$ ipython --no-banner

In [1]: import numpy as np

In [2]: from numpy import linalg as LA

In [3]: np.set_printoptions(suppress=True, linewidth=160)

In [4]: data = np.diag(np.array([-1, 0, -2, 0, -3, -4, 5, 2])) + -2 * np.eye(8, k=1) + -2 * np.eye(8, k=-1)

In [5]: print(data)
[[-1. -2.  0.  0.  0.  0.  0.  0.]
 [-2.  0. -2.  0.  0.  0.  0.  0.]
 [ 0. -2. -2. -2.  0.  0.  0.  0.]
 [ 0.  0. -2.  0. -2.  0.  0.  0.]
 [ 0.  0.  0. -2. -3. -2.  0.  0.]
 [ 0.  0.  0.  0. -2. -4. -2.  0.]
 [ 0.  0.  0.  0.  0. -2.  5. -2.]
 [ 0.  0.  0.  0.  0.  0. -2.  2.]]

In [6]: # symmetric

In [7]: ev, V = LA.eigvalsh(data)
---------------------------------------------------------------------------
ValueError                                Traceback (most recent call last)
Cell In[7], line 1
----> 1 ev, V = LA.eigvalsh(data)

ValueError: too many values to unpack (expected 2)

In [8]: ev, V = LA.eigh(data)

In [9]: print(np.round(V.T @ V, 2) + 0)
[[1. 0. 0. 0. 0. 0. 0. 0.]
 [0. 1. 0. 0. 0. 0. 0. 0.]
 [0. 0. 1. 0. 0. 0. 0. 0.]
 [0. 0. 0. 1. 0. 0. 0. 0.]
 [0. 0. 0. 0. 1. 0. 0. 0.]
 [0. 0. 0. 0. 0. 1. 0. 0.]
 [0. 0. 0. 0. 0. 0. 1. 0.]
 [0. 0. 0. 0. 0. 0. 0. 1.]]

In [10]: print(np.abs(V[:, -1]).round(6).argmax())
6

In [11]: print(ev.round(2))
[-6.11 -4.28 -2.57 -1.53  1.11  1.4   2.67  6.33]

In [12]: print(np.round(V @ np.diag(ev) @ V.T, 2) + 0)
[[-1. -2.  0.  0.  0.  0.  0.  0.]
 [-2.  0. -2.  0.  0.  0.  0.  0.]
 [ 0. -2. -2. -2.  0.  0.  0.  0.]
 [ 0.  0. -2.  0. -2.  0.  0.  0.]
 [ 0.  0.  0. -2. -3. -2.  0.  0.]
 [ 0.  0.  0.  0. -2. -4. -2.  0.]
 [ 0.  0.  0.  0.  0. -2.  5. -2.]
 [ 0.  0.  0.  0.  0.  0. -2.  2.]]

In [13]: print(np.unique(ev.round(6) + 0, return_counts=True)[1])
[1 1 1 1 1 1 1 1]

In [14]: print(np.round(np.abs(V[:, -1]), 2) + 0)
[0.   0.   0.   0.01 0.04 0.18 0.89 0.41]

In [15]: print(np.round(LA.svd(data, compute_uv=False), 2))
[6.33 6.11 4.28 2.67 2.57 1.53 1.4  1.11]

In [16]: print(np.round(V.T @ data @ V, 2) + 0)
[[-6.11  0.    0.    0.    0.    0.    0.    0.  ]
 [ 0.   -4.28  0.    0.    0.    0.    0.    0.  ]
 [ 0.    0.   -2.57  0.    0.    0.    0.    0.  ]
 [ 0.    0.    0.   -1.53  0.    0.    0.    0.  ]
 [ 0.    0.    0.    0.    1.11  0.    0.    0.  ]
 [ 0.    0.    0.    0.    0.    1.4   0.    0.  ]
 [ 0.    0.    0.    0.    0.    0.    2.67  0.  ]
 [ 0.    0.    0.    0.    0.    0.    0.    6.33]]
